$ python3 -q
>>> import numpy as np
>>> import numpy.linalg as la
>>> np.set_printoptions(precision=1, suppress=True, linewidth=120, legacy="1.25")
>>> def rnd(a):
...     return np.round(a, 1) + 0
... 
>>> feats = np.load("a.npy")
>>> feats
array([[  8, -28, -32],
       [ 10,  11,  12],
       [ -4,  -9, -10],
       [  0,   0,   0]])
>>> # rank 2
>>> rnd(la.norm(feats, "nuc"))
60.7
>>> rnd(la.norm(feats, 2))
47.6
>>> rnd(la.norm(feats[2] - feats[3]))
14.0
>>> rnd(la.norm(feats, axis=1))
array([43.3, 19.1, 14. ,  0. ])
>>> U, sig, Vt = la.svd(feats)
>>> vecs = Vt[:(sig > 1e-8).sum()]
>>> rng = np.random.default_rng(673857)
>>> x0 = feats[1] + -2 * feats[3] + rng.integers(2) * np.eye(3)[2]
>>> x0
array([10., 11., 12.])
>>> la.matrix_rank(np.vstack([feats, x0]))
2
>>> la.matrix_rank(feats, rtol=0.1)
2
>>> np.argsort(-la.norm(feats, axis=0).round(6), kind="stable")[:3]
array([2, 1, 0])
>>> rnd(la.norm(feats, 2) / la.norm(feats))
1.0
>>> U, sig, Vt = la.svd(feats)
>>> np.argmax(sig[:-1] / (sig[1:] + 1e-6)) + 1
2
>>> A2 = U[:, :2] @ np.diag(sig[:2]) @ Vt[:2]
>>> la.matrix_rank(A2)
2
>>> rnd(A2)
array([[  8., -28., -32.],
       [ 10.,  11.,  12.],
       [ -4.,  -9., -10.],
       [  0.,   0.,   0.]])
>>> def softmax(z):
...     e = np.exp(z - z.max(axis=-1, keepdims=True))
...     return e / e.sum(axis=-1, keepdims=True)
... 
>>> rnd(softmax(feats[3] + -3))
array([0.3, 0.3, 0.3])
>>> rnd(softmax(10 * feats[3]))
array([0.3, 0.3, 0.3])
>>> rnd(softmax(feats).sum(axis=1))
array([1., 1., 1., 1.])
>>> S = feats @ feats.T / np.sqrt(3)
>>> rnd(softmax(S + np.triu(np.full(S.shape, -np.inf), 1)))
array([[1. , 0. , 0. , 0. ],
       [0. , 1. , 0. , 0. ],
       [1. , 0. , 0. , 0. ],
       [0.2, 0.2, 0.2, 0.2]])
>>> softmax(S)[3] @ feats
array([ 3.5, -6.5, -7.5])
>>> F = np.loadtxt("test3.csv", delimiter=",")
>>> F
array([[ 1.,  3.,  0.,  0.,  0.,  0.],
       [ 4., -4.,  0.,  0.,  0.,  0.],
       [-2., -3.,  0.,  0.,  0.,  0.],
       [ 0.,  0.,  1.,  3.,  0.,  0.],
       [ 0.,  0.,  4., -4.,  0.,  0.],
       [ 0.,  0., -2., -3.,  0.,  0.],
       [ 0.,  0.,  0.,  0.,  1.,  3.],
       [ 0.,  0.,  0.,  0.,  4., -4.],
       [ 0.,  0.,  0.,  0., -2., -3.]])
>>> x0 = np.array([1, 1, -3, 1, 3, 0])
>>> target = F @ x0
>>> target
array([  4.,   0.,  -5.,   0., -16.,   3.,   3.,  12.,  -6.])
>>> target = target + 0.3 * rng.normal(size=9)
>>> rnd(target)
array([  4.3,  -0.1,  -5. ,   0.1, -16.4,   3.2,   2.7,  11.8,  -5.9])
>>> beta, *_ = la.lstsq(F, target)
>>> [round(float(la.norm(la.solve(F.T @ F + lam * np.eye(6), F.T @ target))), 2) for lam in (0, 1, 10, 100)]
[4.61, 4.41, 3.18, 0.9]
>>> rnd(F.T @ (target - F @ beta))
array([0., 0., 0., 0., 0., 0.])
>>> rnd(la.norm(target - F @ beta))
0.4
>>> beta.round()
array([ 1.,  1., -3.,  1.,  3., -0.])
>>> P = F @ la.solve(F.T @ F, F.T)
>>> np.allclose(P @ P, P)
True
>>> la.matrix_rank(np.eye(9) - P)
3
>>> rnd(P)
array([[ 0.4, -0.1, -0.5,  0. ,  0. ,  0. ,  0. ,  0. ,  0. ],
       [-0.1,  1. , -0.1,  0. ,  0. ,  0. ,  0. ,  0. ,  0. ],
       [-0.5, -0.1,  0.6,  0. ,  0. ,  0. ,  0. ,  0. ,  0. ],
       [ 0. ,  0. ,  0. ,  0.4, -0.1, -0.5,  0. ,  0. ,  0. ],
       [ 0. ,  0. ,  0. , -0.1,  1. , -0.1,  0. ,  0. ,  0. ],
       [ 0. ,  0. ,  0. , -0.5, -0.1,  0.6,  0. ,  0. ,  0. ],
       [ 0. ,  0. ,  0. ,  0. ,  0. ,  0. ,  0.4, -0.1, -0.5],
       [ 0. ,  0. ,  0. ,  0. ,  0. ,  0. , -0.1,  1. , -0.1],
       [ 0. ,  0. ,  0. ,  0. ,  0. ,  0. , -0.5, -0.1,  0.6]])
>>> np.trace(P)
6.0
>>> w, vecs = la.eigh(P)
>>> x0 = np.array([6, 2, 9, 2, 9, 9, 0, 9, 4])
>>> rnd(x0 @ P @ x0)
195.0
>>> rnd(vecs * np.maximum(w, 0) @ vecs.T)
array([[ 0.4, -0.1, -0.5,  0. ,  0. ,  0. ,  0. ,  0. ,  0. ],
       [-0.1,  1. , -0.1,  0. ,  0. ,  0. ,  0. ,  0. ,  0. ],
       [-0.5, -0.1,  0.6,  0. ,  0. ,  0. ,  0. ,  0. ,  0. ],
       [ 0. ,  0. ,  0. ,  0.4, -0.1, -0.5,  0. ,  0. ,  0. ],
       [ 0. ,  0. ,  0. , -0.1,  1. , -0.1,  0. ,  0. ,  0. ],
       [ 0. ,  0. ,  0. , -0.5, -0.1,  0.6,  0. ,  0. ,  0. ],
       [ 0. ,  0. ,  0. ,  0. ,  0. ,  0. ,  0.4, -0.1, -0.5],
       [ 0. ,  0. ,  0. ,  0. ,  0. ,  0. , -0.1,  1. , -0.1],
       [ 0. ,  0. ,  0. ,  0. ,  0. ,  0. , -0.5, -0.1,  0.6]])
>>> rnd(x0 @ P @ x0 / (x0 @ x0)), rnd(w[0]), rnd(w[-1])
(0.5, 0.0, 1.0)
>>> rnd(vecs * np.abs(w) @ vecs.T)
array([[ 0.4, -0.1, -0.5,  0. ,  0. ,  0. ,  0. ,  0. ,  0. ],
       [-0.1,  1. , -0.1,  0. ,  0. ,  0. ,  0. ,  0. ,  0. ],
       [-0.5, -0.1,  0.6,  0. ,  0. ,  0. ,  0. ,  0. ,  0. ],
       [ 0. ,  0. ,  0. ,  0.4, -0.1, -0.5,  0. ,  0. ,  0. ],
       [ 0. ,  0. ,  0. , -0.1,  1. , -0.1,  0. ,  0. ,  0. ],
       [ 0. ,  0. ,  0. , -0.5, -0.1,  0.6,  0. ,  0. ,  0. ],
       [ 0. ,  0. ,  0. ,  0. ,  0. ,  0. ,  0.4, -0.1, -0.5],
       [ 0. ,  0. ,  0. ,  0. ,  0. ,  0. , -0.1,  1. , -0.1],
       [ 0. ,  0. ,  0. ,  0. ,  0. ,  0. , -0.5, -0.1,  0.6]])
>>> f = np.array([-7, 5, 0])
>>> J = np.outer(rng.normal(size=12), f) + 0.3 * rng.normal(size=(12, 3))
>>> rnd(J)
array([[ 1.5, -1.5, -0.1],
       [-1.3,  1. ,  0. ],
       [12. , -8. ,  0.5],
       [ 5.2, -3.2,  0. ],
       [ 1.8, -1.5,  0.3],
       [ 1.2, -1.5,  0. ],
       [-1.2,  1.4,  0.4],
       [ 7.6, -6.3,  0.1],
       [ 3.8, -2.2, -0.2],
       [-4.7,  3.7,  0. ],
       [ 2.5, -1.8,  0.1],
       [-3.5,  2.3, -0.3]])
>>> f, r1 = J[1], J[11]
>>> rnd(f @ r1)
6.8
>>> pr = (f @ r1) / (f @ f) * f
>>> rnd(np.outer(f, r1))
array([[ 4.6, -3. ,  0.4],
       [-3.4,  2.2, -0.3],
       [ 0.1, -0.1,  0. ]])
>>> rnd(la.norm(f + r1) ** 2 + la.norm(f - r1) ** 2)
40.5
>>> rnd(r1 - pr)
array([-0.1, -0.2, -0.2])
>>> W0 = np.load("run17.npy")
>>> W0
array([[ 2.1, -1.4, -0.9, -6.1],
       [-0.4,  3.4, -4.7,  9.5],
       [-0.7,  4. , -5.5,  8.8],
       [ 0.8, -3.1,  4.1, -9.8]])
>>> P = np.triu(np.array([[2, 2, 3, 0], [2, 1, 1, 2], [0, 3, 0, 1], [3, 2, 1, 1]]), 1) + np.eye(4)
>>> A2 = P @ W0 @ la.inv(P)
>>> np.trace(A2), np.trace(W0)
(-9.8, -9.8)
>>> rnd(la.det(A2))
9.2
>>> rnd(P @ W0 - W0 @ P)
array([[ -2.9,  14.6, -30.8,  49.1],
       [  0.9,  -1.4,   0.5, -12.9],
       [  0.8,  -1.7,   2.2, -12.3],
       [  0. ,  -1.6,   0.7,   2.1]])
>>> rnd(np.poly(A2))
array([  1. ,   9.8,  -7.3, -20. ,   9.2])
>>> arr = np.load("dump.npy")
>>> arr
array([[1, 0],
       [0, 3]])
>>> w, vecs = la.eigh(arr)
>>> vecs.T @ arr @ vecs
array([[1., 0.],
       [0., 3.]])
>>> np.abs(vecs[:, -1]).round(6).argmax()
1
>>> (w > 1e-8).sum(), (w < -1e-8).sum()
(2, 0)
>>> data = np.array([[125, 47, -97, -60],
...     [47, 59, 7, 13],
...     [-97, 7, 121, 84],
...     [-60, 13, 84, 61]])
>>> z = rng.permutation(4)
>>> z
array([3, 0, 2, 1])
>>> A2 = data[z][:, z]
>>> np.diag(A2)
array([ 61, 125, 121,  59])
>>> rnd(np.sort(np.abs(la.eigvals(A2))))
array([  0. ,   1.1,  93.3, 271.5])
>>> la.matrix_rank(data, rtol=0.1)
2
>>> [round(float(x), 1) for x in la.svd(data, compute_uv=False)[:3]]
[271.5, 93.3, 1.1]
>>> np.argsort(-la.norm(data, axis=0).round(6), kind="stable")[:3]
array([2, 0, 3])
>>> w, vecs = la.eigh(data)
>>> x0 = np.array([0, 1, 1, 0])
>>> rnd(la.eigvalsh(data[1:, 1:]))
array([  1. ,  58.3, 181.6])
>>> x0 @ data @ x0
194
>>> x0 @ data @ x0 / (x0 @ x0), rnd(w[0]), rnd(w[-1])
(97.0, 0.0, 271.5)
>>> (np.sign(vecs[:, -1].round(6)) == np.sign(vecs[0, -1].round(6))).astype(int)
array([1, 1, 0, 0])
>>> m1 = np.load("m.npy")
>>> m1
array([[0, 1, 0, 0],
       [1, 0, 1, 1],
       [0, 1, 0, 1],
       [0, 1, 1, 0]])
>>> rnd(la.det(m1))
1.0
>>> (m1 + m1.T) / 2
array([[0., 1., 0., 0.],
       [1., 0., 1., 1.],
       [0., 1., 0., 1.],
       [0., 1., 1., 0.]])
>>> assert m1 == m1.T
Traceback (most recent call last):
  File "<python-input-97>", line 1, in <module>
    assert m1 == m1.T
           ^^^^^^^^^^
ValueError: The truth value of an array with more than one element is ambiguous. Use a.any() or a.all()
>>> w, vecs = la.eig(m1)
>>> rnd(w)
array([-1.5,  0.3,  2.2, -1. ])
>>> rnd(m1 @ vecs[:, 0] - w[0] * vecs[:, 0])
array([0., 0., 0., 0.])
>>> rnd(np.sort(la.eigvals(m1 @ m1)))
array([0.1, 1. , 2.2, 4.7])
>>> A2 = m1 / np.sqrt((m1 ** 2).mean(axis=1, keepdims=True))
>>> rnd(A2[1])
array([1.2, 0. , 1.2, 1.2])
>>> A = np.load("block4.npy")
>>> A
array([[0, 3, 3, 0],
       [0, 0, 9, 8],
       [0, 0, 0, 8],
       [0, 0, 0, 0]])
>>> U, sig, Vt = la.svd(A)
>>> np.argmax(sig[:-1] / (sig[1:] + 1e-6)) + 1
3
>>> rnd(sig)
array([13.6,  6. ,  2.6,  0. ])
>>> A2 = U[:, :3] @ np.diag(sig[:3]) @ Vt[:3]
>>> rnd(la.norm(A - A2, 2)), sig[3]
(0.0, 0.0)
>>> la.matrix_rank(A, rtol=0.05)
3
>>> la.lstsq(A[:-1].T, A[-1])[2]
3
>>> np.abs(np.diag(la.qr(A)[1])) > 1e-9
array([False, False, False, False])
>>> np.allclose(A[:-1].T @ la.lstsq(A[:-1].T, A[-1])[0], A[-1])
True
>>> rnd(A @ la.pinv(A) @ A)
array([[0., 3., 3., 0.],
       [0., 0., 9., 8.],
       [0., 0., 0., 8.],
       [0., 0., 0., 0.]])
>>> z = rng.permutation(4)
>>> z
array([1, 2, 3, 0])
>>> A2 = A[z][:, z]
>>> np.trace(A2)
0
>>> A2
array([[0, 9, 8, 0],
       [0, 0, 8, 0],
       [0, 0, 0, 0],
       [3, 3, 0, 0]])
>>> rnd(np.sort(np.abs(la.eigvals(A2))))
array([0., 0., 0., 0.])
>>> th = np.radians(30)
>>> Rm = np.eye(4)
>>> Rm[0, 0] = Rm[1, 1] = np.cos(th)
>>> Rm[0, 1], Rm[1, 0] = -np.sin(th), np.sin(th)
>>> rnd(Rm)
array([[ 0.9, -0.5,  0. ,  0. ],
       [ 0.5,  0.9,  0. ,  0. ],
       [ 0. ,  0. ,  1. ,  0. ],
       [ 0. ,  0. ,  0. ,  1. ]])
>>> A2 = A @ Rm.T
>>> rnd(A2)
array([[-1.5,  2.6,  3. ,  0. ],
       [ 0. ,  0. ,  9. ,  8. ],
       [ 0. ,  0. ,  0. ,  8. ],
       [ 0. ,  0. ,  0. ,  0. ]])
>>> rnd(la.svd(A, compute_uv=False)), rnd(la.svd(A2, compute_uv=False))
(array([13.6,  6. ,  2.6,  0. ]), array([13.6,  6. ,  2.6,  0. ]))
>>> np.allclose(la.norm(A, axis=1), la.norm(A2, axis=1))
True
